$ ipython --no-banner

In [1]: import numpy as np

In [2]: np.set_printoptions(precision=2, suppress=True, linewidth=120)

In [3]: rd = lambda a: np.round(a, 2) + 0

In [4]: mat = np.load("block6.npy")

In [5]: mat
Out[5]: 
array([[ 1,  3,  3,  3],
       [ 3, -2, -1,  3],
       [-1, -1,  0,  0]])

In [6]: C2 = mat.T @ mat

In [7]: C2
Out[7]: 
array([[11, -2,  0, 12],
       [-2, 14, 11,  3],
       [ 0, 11, 10,  6],
       [12,  3,  6, 18]])

In [8]: np.diag(C2)
Out[8]: array([11, 14, 10, 18])

In [9]: (mat @ mat.T).shape
Out[9]: (3, 3)

In [10]: rd(np.linalg.svd(mat, compute_uv=False) ** 2)
Out[10]: array([29.99, 21.62,  1.38])

In [11]: np.trace(C2), (mat ** 2).sum()
Out[11]: (np.int64(53), np.int64(53))

In [12]: vec = np.array([-3, -2, 2, 1])

In [13]: mat @ (2 * vec)
Out[13]: array([ 0, -8, 10])

In [14]: np.linalg.norm(mat @ vec) <= np.linalg.norm(mat, 2) * np.linalg.norm(vec) + 1e-9
Out[14]: np.True_

In [15]: mat @ np.eye(4)[3]
Out[15]: array([3., 3., 0.])

In [16]: mat * vec
Out[16]: 
array([[-3, -6,  6,  3],
       [-9,  4, -2,  3],
       [ 3,  2,  0,  0]])

In [17]: mat @ np.ones(4)
Out[17]: array([10.,  3., -2.])

In [18]: f, r1 = mat[2], mat[0]

In [19]: f @ f
Out[19]: np.int64(2)

In [20]: pr = (f @ r1) / (f @ f) * f

In [21]: r1 - pr
Out[21]: array([-1.,  1.,  3.,  3.])

In [22]: pr
Out[22]: array([ 2.,  2., -0., -0.])

In [23]: out = np.array([[1, 4, 0, 2], [2, -3, 2, 1], [0, 0, 0, -2], [-3, 4, 2, 3]])

In [24]: m1 = out.T @ out

In [25]: m1
Out[25]: 
array([[ 14, -14,  -2,  -5],
       [-14,  41,   2,  17],
       [ -2,   2,   8,   8],
       [ -5,  17,   8,  18]])

In [26]: rng = np.random.default_rng(2775)

In [27]: z = rng.permutation(4)

In [28]: out = m1[:, z] * rng.choice([-1, 1], 4)

In [29]: out
Out[29]: 
array([[ -2,  14, -14,  -5],
       [  2, -14,  41,  17],
       [  8,  -2,   2,   8],
       [  8,  -5,  17,  18]])

In [30]: Uu, _, vt = np.linalg.svd(m1.T @ out)

In [31]: rd(Uu @ vt)
Out[31]: 
array([[0., 1., 0., 0.],
       [0., 0., 1., 0.],
       [1., 0., 0., 0.],
       [0., 0., 0., 1.]])

In [32]: arr = np.load("sample9.npy")

In [33]: arr
Out[33]: 
array([[ 23.44,   5.29,  16.53,  42.38,  -0.66],
       [ 23.72,   2.77,  15.54,  41.9 ,  -1.45],
       [-24.33,  35.57,  25.25, -17.72,  -8.  ],
       [ 23.6 ,   2.58,  15.54,  43.14,  -1.13],
       [ 23.73,   2.8 ,  16.49,  40.03,  -1.29],
       [ 23.24,   1.78,  16.07,  41.53,  -2.81],
       [-25.3 ,  35.46,  25.7 , -18.01,  -7.81],
       [-24.04,  34.02,  26.05, -19.62,  -7.14],
       [-21.72,  33.67,  26.88, -17.11,  -7.83],
       [ 24.34,   2.22,  15.91,  41.13,  -3.24],
       [ 23.88,   0.61,  15.11,  42.77,  -1.4 ],
       [-23.51,  33.76,  26.11, -17.79,  -9.07],
       [-24.21,  33.99,  24.82, -17.67,  -8.03],
       [-23.39,  34.35,  26.08, -18.35, -10.03],
       [ 26.03,   0.38,  14.12,  42.73,  -1.92],
       [-21.75,  34.22,  26.64, -17.87,  -8.06],
       [ 23.99,   3.78,  15.6 ,  43.4 ,   0.86],
       [ 24.22,   1.77,  15.86,  43.25,  -1.36],
       [ 24.12,   3.62,  14.45,  42.65,  -3.36],
       [ 22.95,   3.2 ,  15.52,  42.14,  -3.76],
       [ 24.78,   4.23,  16.96,  43.18,  -1.82],
       [-24.03,  33.29,  25.85, -17.49,  -6.98],
       [ 23.24,   3.09,  16.25,  41.61,  -2.85],
       [ 24.99,   2.28,  16.39,  40.71,  -1.19],
       [ 23.46,   0.23,  17.75,  42.24,  -1.61]])

In [34]: C2 = np.cov(arr, rowvar=False)

In [35]: np.argwhere(np.triu(np.abs(np.corrcoef(arr.T)) > 0.8, 1))
Out[35]: 
array([[0, 1],
       [0, 2],
       [0, 3],
       [0, 4],
       [1, 2],
       [1, 3],
       [1, 4],
       [2, 3],
       [2, 4],
       [3, 4]])

In [36]: rd(np.corrcoef(arr[:, 2], arr[:, 4])[0, 1])
Out[36]: np.float64(-0.93)

In [37]: rd(np.linalg.eigvalsh(C2)[::-1])
Out[37]: array([1687.31,    1.43,    1.05,    0.72,    0.45])

In [38]: rd(np.polyfit(arr[:, 2], arr[:, 4], 1))
Out[38]: array([-0.61,  7.74])

In [39]: rd(np.corrcoef(arr.T))
Out[39]: 
array([[ 1.  , -1.  , -0.99,  1.  ,  0.94],
       [-1.  ,  1.  ,  0.98, -1.  , -0.94],
       [-0.99,  0.98,  1.  , -0.99, -0.93],
       [ 1.  , -1.  , -0.99,  1.  ,  0.95],
       [ 0.94, -0.94, -0.93,  0.95,  1.  ]])
